$ python -q
>>> import numpy as np
>>> np.set_printoptions(precision=3, suppress=True, linewidth=160, legacy="1.25")
>>> K = np.array([[3, -2, 2, 2, 0, 1, 0, 3, 0, 2, 0],
...     [3, -2, 0, 3, 0, 1, 1, 0, 0, 1, 2],
...     [0, -4, 0, 1, 3, 2, 3, 3, 3, 3, 1],
...     [3, -6, 1, 2, 3, 3, 2, 0, 3, 2, 0],
...     [2, -6, 0, 0, 3, 3, 0, 3, 0, 3, 0]])
>>> B = np.array([[3, 3, -1],
...     [3, -1, -2],
...     [-2, 2, 2],
...     [3, -2, -1],
...     [-1, -1, 0],
...     [2, -3, 1],
...     [1, -1, 3],
...     [1, 0, -3],
...     [0, 3, 1],
...     [-2, 1, 2],
...     [-2, 0, 1]])
>>> print(np.linalg.matrix_rank(np.vstack([K, B.T])))
8
>>> np.linalg.matrix_rank(K @ B)
3
>>> np.vstack([K, B.T]).shape
(8, 11)
>>> np.einsum("ij,ij->i", K, K)
array([35, 29, 67, 85, 76])
>>> T = np.stack([K, 3 * K, K[::-1]])
>>> np.linalg.norm(T, axis=(1, 2))
array([17.088, 51.264, 17.088])
>>> np.linalg.norm(K, axis=1).argmax()
3
>>> np.round(np.linalg.norm(K, 1), 3), np.round(np.linalg.norm(K, np.inf), 3)
(20.0, 25.0)
>>> np.round(np.linalg.norm(K[3], 1), 3), np.round(np.linalg.norm(K[3], np.inf), 3)
(25.0, 6.0)
>>> print(np.round(np.linalg.norm(K, 2), 3))
15.167
>>> K[3] @ K[2]
62
>>> print(np.linalg.norm(K, axis=0))
[5.568 9.798 2.236 4.243 5.196 4.899 3.742 5.196 4.243 5.196 2.236]
>>> X = np.loadtxt("data.csv", delimiter=",")
>>> X
array([[  0.,  -3., -15., -12., -15., -15.,  -6.],
       [  0.,  -2., -10.,  -8., -10., -10.,  -4.],
       [  0.,   2.,  10.,   8.,  10.,  10.,   4.],
       [  0.,   0.,   0.,   0.,   0.,   0.,   0.],
       [  0.,   3.,  15.,  12.,  15.,  15.,   6.],
       [  0.,   2.,  10.,   8.,  10.,  10.,   4.],
       [  0.,   1.,   5.,   4.,   5.,   5.,   2.],
       [  0.,   2.,  10.,   8.,  10.,  10.,   4.],
       [  0.,  -3., -15., -12., -15., -15.,  -6.],
       [  0.,  -3., -15., -12., -15., -15.,  -6.],
       [  0.,  -3., -15., -12., -15., -15.,  -6.]])
>>> print(X.sum(axis=0))
[  0.  -4. -20. -16. -20. -20.  -8.]
>>> print(np.unravel_index(np.abs(X).argmax(), X.shape))
(0, 2)
>>> X.sum(axis=1)
array([-66., -44.,  44.,   0.,  66.,  44.,  22.,  44., -66., -66., -66.])
>>> X.mean(axis=0)
array([ 0.   , -0.364, -1.818, -1.455, -1.818, -1.818, -0.727])
>>> X - X[0]
array([[ 0.,  0.,  0.,  0.,  0.,  0.,  0.],
       [ 0.,  1.,  5.,  4.,  5.,  5.,  2.],
       [ 0.,  5., 25., 20., 25., 25., 10.],
       [ 0.,  3., 15., 12., 15., 15.,  6.],
       [ 0.,  6., 30., 24., 30., 30., 12.],
       [ 0.,  5., 25., 20., 25., 25., 10.],
       [ 0.,  4., 20., 16., 20., 20.,  8.],
       [ 0.,  5., 25., 20., 25., 25., 10.],
       [ 0.,  0.,  0.,  0.,  0.,  0.,  0.],
       [ 0.,  0.,  0.,  0.,  0.,  0.,  0.],
       [ 0.,  0.,  0.,  0.,  0.,  0.,  0.]])
>>> np.round(np.linalg.norm(X), 3)
77.149
>>> np.count_nonzero(X)
60
